$ ipython --no-banner

In [1]: import numpy as np

In [2]: np.set_printoptions(precision=1, suppress=True, linewidth=100, floatmode="fixed")

In [3]: f = np.array([3, 4, 0, 1, 0, 5, 4, 1])

In [4]: g = np.array([5, -1, 4, -3, 4, 5, -5])

In [5]: data = f[:, None] + g[None, :]

In [6]: data
Out[6]: 
array([[ 8,  2,  7,  0,  7,  8, -2],
       [ 9,  3,  8,  1,  8,  9, -1],
       [ 5, -1,  4, -3,  4,  5, -5],
       [ 6,  0,  5, -2,  5,  6, -4],
       [ 5, -1,  4, -3,  4,  5, -5],
       [10,  4,  9,  2,  9, 10,  0],
       [ 9,  3,  8,  1,  8,  9, -1],
       [ 6,  0,  5, -2,  5,  6, -4]])

In [7]: np.argsort(-np.linalg.norm(data, axis=0).round(6), kind="stable")[:3]
Out[7]: array([0, 5, 2])

In [8]: rank = np.linalg.matrix_rank(data)

In [9]: rank
Out[9]: np.int64(2)

In [10]: ns = np.linalg.svd(data)[2][rank:].T

In [11]: ns.shape
Out[11]: (7, 5)

In [12]: np.zeros(8, 7)
---------------------------------------------------------------------------
TypeError                                 Traceback (most recent call last)
Cell In[12], line 1
----> 1 np.zeros(8, 7)

TypeError: Cannot interpret '7' as a data type

In [13]: np.linalg.matrix_rank(data)
Out[13]: np.int64(2)

In [14]: data - data[0]
Out[14]: 
array([[ 0,  0,  0,  0,  0,  0,  0],
       [ 1,  1,  1,  1,  1,  1,  1],
       [-3, -3, -3, -3, -3, -3, -3],
       [-2, -2, -2, -2, -2, -2, -2],
       [-3, -3, -3, -3, -3, -3, -3],
       [ 2,  2,  2,  2,  2,  2,  2],
       [ 1,  1,  1,  1,  1,  1,  1],
       [-2, -2, -2, -2, -2, -2, -2]])

In [15]: arr = np.array([[2, 2, 1, 4, 4, 2],
    ...:     [1, 2, -2, 2, 4, -4],
    ...:     [-1, 2, -2, -2, 4, -4],
    ...:     [4, 4, 2, -6, -6, -3],
    ...:     [2, 4, -4, -3, -6, 6],
    ...:     [-2, 4, -4, 3, -6, 6]])

In [16]: th = np.radians(117)

In [17]: R = np.eye(6)

In [18]: R[4, 4] = R[3, 3] = np.cos(th)

In [19]: R[4, 3], R[3, 4] = -np.sin(th), np.sin(th)

In [20]: R
Out[20]: 
array([[ 1.0,  0.0,  0.0,  0.0,  0.0,  0.0],
       [ 0.0,  1.0,  0.0,  0.0,  0.0,  0.0],
       [ 0.0,  0.0,  1.0,  0.0,  0.0,  0.0],
       [ 0.0,  0.0,  0.0, -0.5,  0.9,  0.0],
       [ 0.0,  0.0,  0.0, -0.9, -0.5,  0.0],
       [ 0.0,  0.0,  0.0,  0.0,  0.0,  1.0]])

In [21]: Y = arr @ R.T

In [22]: np.allclose(np.linalg.norm(arr, axis=1), np.linalg.norm(Y, axis=1))
Out[22]: True

In [23]: np.allclose(arr @ arr.T, Y @ Y.T)
Out[23]: True

In [24]: arr.reshape(-1, 2)
Out[24]: 
array([[ 2,  2],
       [ 1,  4],
       [ 4,  2],
       [ 1,  2],
       [-2,  2],
       [ 4, -4],
       [-1,  2],
       [-2, -2],
       [ 4, -4],
       [ 4,  4],
       [ 2, -6],
       [-6, -3],
       [ 2,  4],
       [-4, -3],
       [-6,  6],
       [-2,  4],
       [-4,  3],
       [-6,  6]])

In [25]: arr.ravel(order="F")
Out[25]: 
array([ 2,  1, -1,  4,  2, -2,  2,  2,  2,  4,  4,  4,  1, -2, -2,  2, -4, -4,  4,  2, -2, -6, -3,
        3,  4,  4,  4, -6, -6, -6,  2, -4, -4, -3,  6,  6])

In [26]: arr.reshape(2, -1)
Out[26]: 
array([[ 2,  2,  1,  4,  4,  2,  1,  2, -2,  2,  4, -4, -1,  2, -2, -2,  4, -4],
       [ 4,  4,  2, -6, -6, -3,  2,  4, -4, -3, -6,  6, -2,  4, -4,  3, -6,  6]])

In [27]: blk = arr.reshape(6, 2, -1)

In [28]: np.einsum("ihd,jhd->hij", blk, blk).shape
Out[28]: (2, 6, 6)

In [29]: blk.transpose(1, 0, 2)
Out[29]: 
array([[[ 2,  2,  1],
        [ 1,  2, -2],
        [-1,  2, -2],
        [ 4,  4,  2],
        [ 2,  4, -4],
        [-2,  4, -4]],

       [[ 4,  4,  2],
        [ 2,  4, -4],
        [-2,  4, -4],
        [-6, -6, -3],
        [-3, -6,  6],
        [ 3, -6,  6]]])

In [30]: blk.shape
Out[30]: (6, 2, 3)

In [31]: blk[:, 0]
Out[31]: 
array([[ 2,  2,  1],
       [ 1,  2, -2],
       [-1,  2, -2],
       [ 4,  4,  2],
       [ 2,  4, -4],
       [-2,  4, -4]])

In [32]: np.einsum("ihd,ihd->ih", blk, blk)
Out[32]: 
array([[ 9, 36],
       [ 9, 36],
       [ 9, 36],
       [36, 81],
       [36, 81],
       [36, 81]])

In [33]: f, g = arr[0], arr[1]

In [34]: f @ g
Out[34]: np.int64(20)

In [35]: f @ f
Out[35]: np.int64(45)

In [36]: p = (f @ g) / (f @ f) * f

In [37]: np.linalg.matrix_rank(np.outer(f, g))
Out[37]: np.int64(1)

In [38]: p
Out[38]: array([0.9, 0.9, 0.4, 1.8, 1.8, 0.9])

In [39]: np.round(np.linalg.norm(f + g) ** 2 + np.linalg.norm(f - g) ** 2, 1)
Out[39]: np.float64(180.0)

In [40]: Y = arr / np.sqrt((arr ** 2).mean(axis=1, keepdims=True))

In [41]: arr - arr.mean(axis=1, keepdims=True)
Out[41]: 
array([[-0.5, -0.5, -1.5,  1.5,  1.5, -0.5],
       [ 0.5,  1.5, -2.5,  1.5,  3.5, -4.5],
       [-0.5,  2.5, -1.5, -1.5,  4.5, -3.5],
       [ 4.8,  4.8,  2.8, -5.2, -5.2, -2.2],
       [ 2.2,  4.2, -3.8, -2.8, -5.8,  6.2],
       [-2.2,  3.8, -4.2,  2.8, -6.2,  5.8]])

In [42]: np.linalg.matrix_rank(Y) == np.linalg.matrix_rank(arr)
Out[42]: np.True_

In [43]: np.linalg.norm(Y, axis=1)
Out[43]: array([2.4, 2.4, 2.4, 2.4, 2.4, 2.4])

In [44]: A = np.loadtxt("block8.csv", delimiter=",")

In [45]: A
Out[45]: 
array([[ 0.0, -2.0,  3.0],
       [ 2.0,  0.0, -2.0],
       [-3.0,  2.0,  0.0]])

In [46]: rank = np.linalg.matrix_rank(A)

In [47]: rank
Out[47]: np.int64(2)

In [48]: ns = np.linalg.svd(A)[2][rank:].T

In [49]: np.linalg.matrix_rank(A.T @ A), np.linalg.matrix_rank(A @ A.T)
Out[49]: (np.int64(2), np.int64(2))

In [50]: [int(np.linalg.matrix_rank(np.delete(A, i, axis=0))) for i in range(3)]
Out[50]: [2, 2, 2]

In [51]: [int(np.linalg.matrix_rank(A[:, :j + 1])) for j in range(3)]
Out[51]: [1, 2, 2]

In [52]: np.allclose(A @ ns, 0)
Out[52]: True

In [53]: np.round(A @ ns, 1) + 0
Out[53]: 
array([[0.0],
       [0.0],
       [0.0]])

In [54]: ns[:, 0] / ns[np.abs(ns[:, 0]).round(6).argmax(), 0]
Out[54]: array([0.7, 1.0, 0.7])

In [55]: A.inv()
---------------------------------------------------------------------------
AttributeError                            Traceback (most recent call last)
Cell In[55], line 1
----> 1 A.inv()

AttributeError: 'numpy.ndarray' object has no attribute 'inv'

In [56]: round(float(np.linalg.det(A)), 1)
Out[56]: -0.0

In [57]: np.linalg.determinant(A)
---------------------------------------------------------------------------
AttributeError                            Traceback (most recent call last)
Cell In[57], line 1
----> 1 np.linalg.determinant(A)

AttributeError: module 'numpy.linalg' has no attribute 'determinant'

In [58]: np.allclose(A, A.T)
Out[58]: False

In [59]: np.trace(A)
Out[59]: np.float64(0.0)

In [60]: (A + A.T) / 2
Out[60]: 
array([[0.0, 0.0, 0.0],
       [0.0, 0.0, 0.0],
       [0.0, 0.0, 0.0]])

In [61]: round(float(np.abs(np.linalg.eigvals(A)).max()), 1)
Out[61]: 4.1

In [62]: E = np.loadtxt("sample7.csv", delimiter=",")

In [63]: E
Out[63]: 
array([[ 0.6,  0.3, -0.9,  6.5,  0.6,  0.0, -1.5,  1.1, -1.1,  0.1],
       [-1.8, -1.6, -0.1, -1.5, -1.9, -0.2, -0.7,  1.1,  0.5, -2.6],
       [ 2.6,  0.9,  0.7, -2.5,  0.4, -0.9, -0.3,  0.0, -0.4, -0.7],
       [-0.8, -1.5, -2.1,  2.0,  1.1, -1.0, -1.1, -1.0,  1.7,  0.2],
       [ 0.7,  0.1,  0.0,  0.0,  1.4,  0.1,  2.1,  1.6,  1.2,  1.2],
       [ 1.1,  1.7,  0.1, 10.0,  0.7,  0.3,  0.0,  0.6,  0.0, -1.9],
       [ 0.4,  1.0,  0.0,  2.0, -0.1, -0.8, -0.1,  0.7, -0.2,  0.4],
       [-0.8, -1.0,  0.9,  1.5,  1.3, -0.3, -0.3,  0.1,  0.4, -0.6]])

In [64]: W1 = np.array([[-8, 5],
    ...:     [-4, 9],
    ...:     [6, 0],
    ...:     [3, -6],
    ...:     [3, 5],
    ...:     [-5, 6],
    ...:     [0, -1],
    ...:     [-4, 3],
    ...:     [-5, 4],
    ...:     [-3, 0]])

In [65]: beta = np.array([7, 5])

In [66]: hid = np.maximum(E @ W1 + beta, 0)

In [67]: (hid > 0).astype(int)
Out[67]: 
array([[1, 0],
       [1, 0],
       [0, 1],
       [1, 0],
       [0, 1],
       [1, 0],
       [1, 1],
       [1, 0]])

In [68]: hid
Out[68]: 
array([[17.7,  0.0],
       [18.9,  0.0],
       [ 0.0, 36.4],
       [16.0,  0.0],
       [ 0.0, 24.5],
       [25.9,  0.0],
       [ 6.5,  0.1],
       [32.1,  0.0]])

In [69]: cent = np.array([[4, 5, 5], [0, 3, 3]])

In [70]: (hid @ cent).round(6).argmax(axis=1)
Out[70]: array([1, 1, 1, 1, 1, 1, 1, 1])

In [71]: hid @ cent
Out[71]: 
array([[ 70.8,  88.5,  88.5],
       [ 75.6,  94.5,  94.5],
       [  0.0, 109.2, 109.2],
       [ 64.0,  80.0,  80.0],
       [  0.0,  73.5,  73.5],
       [103.6, 129.5, 129.5],
       [ 26.0,  32.8,  32.8],
       [128.4, 160.5, 160.5]])

In [72]: cov = E.T @ E

In [73]: round(np.trace(cov), 1), round((E ** 2).sum(), 1)
Out[73]: (np.float64(238.2), np.float64(238.2))

In [74]: np.linalg.svd(E, compute_uv=False) ** 2
Out[74]: array([168.2,  26.6,  17.3,  10.2,   7.1,   4.4,   3.3,   1.1])

In [75]: (E @ E.T).shape
Out[75]: (8, 8)

In [76]: np.linalg.matrix_rank(cov)
Out[76]: np.int64(8)

In [77]: np.allclose(cov, cov.T)
Out[77]: True

In [78]: np.round(np.linalg.eigvalsh(cov)[::-1], 1) + 0
Out[78]: array([168.2,  26.6,  17.3,  10.2,   7.1,   4.4,   3.3,   1.1,   0.0,   0.0])

In [79]: np.diag(cov)
Out[79]: array([ 13.5,  10.6,   6.5, 161.0,   9.5,   2.7,   8.6,   6.8,   6.1,  12.9])

In [80]: f = np.array([2, 3, 2])

In [81]: np.convolve(E[7], f)
Out[81]: array([-1.6, -4.4, -2.8,  3.7,  8.9,  6.3,  1.1, -1.3,  0.5,  0.2, -1.0, -1.2])

In [82]: np.correlate(E[7], E[4], "full")
Out[82]: 
array([-1.0, -2.2, -1.4, -0.4,  2.6,  4.3,  3.2,  3.4,  1.6,  0.4, -0.9,  0.3,  0.1,  1.4, -1.1,
       -0.2,  0.1,  0.2, -0.4])

In [83]: U, sigma, Vt = np.linalg.svd(data)

In [84]: sigma.round(1) + 0
Out[84]: array([40.5, 10.0,  0.0,  0.0,  0.0,  0.0,  0.0])

In [85]: Y = U[:, :2] @ np.diag(sigma[:2]) @ Vt[:2]

In [86]: Y.round(1) + 0
Out[86]: 
array([[ 8.0,  2.0,  7.0,  0.0,  7.0,  8.0, -2.0],
       [ 9.0,  3.0,  8.0,  1.0,  8.0,  9.0, -1.0],
       [ 5.0, -1.0,  4.0, -3.0,  4.0,  5.0, -5.0],
       [ 6.0,  0.0,  5.0, -2.0,  5.0,  6.0, -4.0],
       [ 5.0, -1.0,  4.0, -3.0,  4.0,  5.0, -5.0],
       [10.0,  4.0,  9.0,  2.0,  9.0, 10.0,  0.0],
       [ 9.0,  3.0,  8.0,  1.0,  8.0,  9.0, -1.0],
       [ 6.0,  0.0,  5.0, -2.0,  5.0,  6.0, -4.0]])

In [87]: Y = E / np.sqrt((E ** 2).mean(axis=1, keepdims=True))

In [88]: np.linalg.matrix_rank(Y) == np.linalg.matrix_rank(E)
Out[88]: np.True_

In [89]: np.round(E - E.mean(axis=1, keepdims=True), 1) + 0
Out[89]: 
array([[ 0.0, -0.3, -1.5,  5.9,  0.0, -0.6, -2.1,  0.5, -1.7, -0.5],
       [-0.9, -0.7,  0.8, -0.6, -1.0,  0.7,  0.2,  2.0,  1.4, -1.7],
       [ 2.6,  0.9,  0.7, -2.5,  0.4, -0.9, -0.3,  0.0, -0.4, -0.7],
       [-0.6, -1.2, -1.8,  2.2,  1.4, -0.8, -0.8, -0.8,  2.0,  0.4],
       [-0.1, -0.7, -0.8, -0.8,  0.6, -0.7,  1.3,  0.8,  0.4,  0.4],
       [-0.2,  0.4, -1.2,  8.7, -0.6, -1.0, -1.3, -0.7, -1.3, -3.2],
       [ 0.1,  0.7, -0.3,  1.7, -0.4, -1.1, -0.4,  0.4, -0.5,  0.1],
       [-0.9, -1.1,  0.8,  1.4,  1.2, -0.4, -0.4,  0.0,  0.3, -0.7]])

In [90]: np.linalg.matrix_rank(E - E.mean(axis=1, keepdims=True))
Out[90]: np.int64(8)

In [91]: Y[7]
Out[91]: array([-0.9, -1.2,  1.1,  1.8,  1.5, -0.4, -0.4,  0.1,  0.5, -0.7])

In [92]: feats = np.loadtxt("layer8.csv", delimiter=",")

In [93]: feats
Out[93]: 
array([[-0.2,  1.3, -0.7,  0.8,  1.1,  0.7,  1.8, -0.6, -0.9,  0.2],
       [-0.1,  0.3,  1.6,  1.4, -0.1,  0.3,  1.6, -0.3,  1.9, -1.7],
       [ 0.0, -1.4,  0.4,  0.2,  0.7,  0.7,  0.1,  2.0,  0.6, -1.3],
       [ 0.3,  1.4, -1.8, -0.9, -1.1,  2.8,  1.2, -0.2, -0.1, -0.1],
       [-0.3, -0.3,  2.1, -0.7, -0.8, -0.3, -0.8,  0.5,  0.6,  0.7],
       [-0.2, -0.8, -1.2, -1.6,  0.4, -0.1, -0.4,  1.1, -0.6, -0.6],
       [-0.4, -1.0,  0.4,  0.4, -1.2,  2.0, -0.4,  1.4, -0.9,  1.6],
       [ 0.0, -0.8,  1.1,  1.6,  0.9,  0.9, -0.7, -1.1, -0.6,  1.3],
       [-0.9, -4.2, -5.1,  2.1, -1.8, -0.9,  2.7, -2.4,  1.5, -2.4],
       [ 0.2,  0.9, -0.8, -0.4,  0.2, -1.1, -0.9, -0.7,  0.0,  0.0],
       [ 0.7, -0.1, -0.1, -0.2,  1.4, -0.8, -1.7,  0.4, -0.9,  1.5],
       [-2.1, -0.7,  0.9, -1.2,  0.9, -1.2, -0.7, -0.7, -1.5, -0.4],
       [ 1.0, -0.7,  1.0,  0.1, -0.1, -1.8, -0.9, -0.3,  2.4, -0.2],
       [ 0.8, -2.2, -0.5,  2.2, -0.6,  0.6,  0.5,  1.3, -1.0, -1.0],
       [-0.3, -1.4,  1.2,  0.0, -1.6, -0.9,  0.4,  0.3, -1.2, -1.0],
       [ 0.9, -0.8, -0.8, -0.2,  0.5,  1.0,  1.1, -0.4,  1.3, -0.3],
       [ 0.4, -0.3,  0.7,  1.9, -1.5, -0.9, -0.6,  0.4, -0.2,  0.5],
       [-0.2,  1.5, -1.8, -0.6,  0.6, -0.9,  0.9,  2.4, -0.5, -0.2],
       [-1.6, -0.5, -0.5, -1.1, -0.5, -2.0, -0.4,  1.1,  1.0, -1.0],
       [-0.1,  1.6,  2.6, -0.1,  0.6,  1.2, -0.6, -0.1,  0.2, -1.1],
       [-0.2,  1.7,  0.4, -0.7,  0.7,  0.7,  0.9,  2.2, -2.0, -0.3],
       [-0.3,  0.9,  2.6, -1.4, -0.7,  0.0,  0.4, -1.6, -0.4, -0.7],
       [ 0.0, -0.1,  0.6, -0.1, -0.4,  0.3, -0.1,  0.1, -0.2,  0.0],
       [ 0.3,  0.9, -0.5,  0.2, -0.4, -0.9,  0.4,  1.4,  0.8, -0.6],
       [-0.1,  0.7, -0.3,  1.2,  0.3, -0.7,  2.6,  0.4, -0.5,  0.1],
       [-3.0, -1.8, -0.2,  0.4, -1.0,  0.2,  2.7,  1.2, -1.7,  0.4],
       [ 0.6,  1.6, -0.1, -0.1, -0.2, -0.2,  0.9, -1.7,  0.2,  1.2],
       [ 1.1, -0.2, -0.3,  0.2, -0.8, -2.0, -0.4,  0.1, -1.0, -0.3],
       [-0.4, -0.2, -1.4,  1.4,  0.9, -0.1,  1.7,  1.4,  0.1, -1.2],
       [ 0.1,  0.3, -0.5,  0.8,  0.4, -0.8, -0.8,  2.1, -2.0, -0.4],
       [-2.5,  0.4,  1.1,  0.1,  1.8,  0.9,  0.3, -0.5, -0.4,  0.4]])

In [94]: dist = np.linalg.norm(feats[:, None] - feats[None], axis=-1)

In [95]: np.unravel_index(dist.round(6).argmax(), dist.shape)
Out[95]: (np.int64(8), np.int64(19))
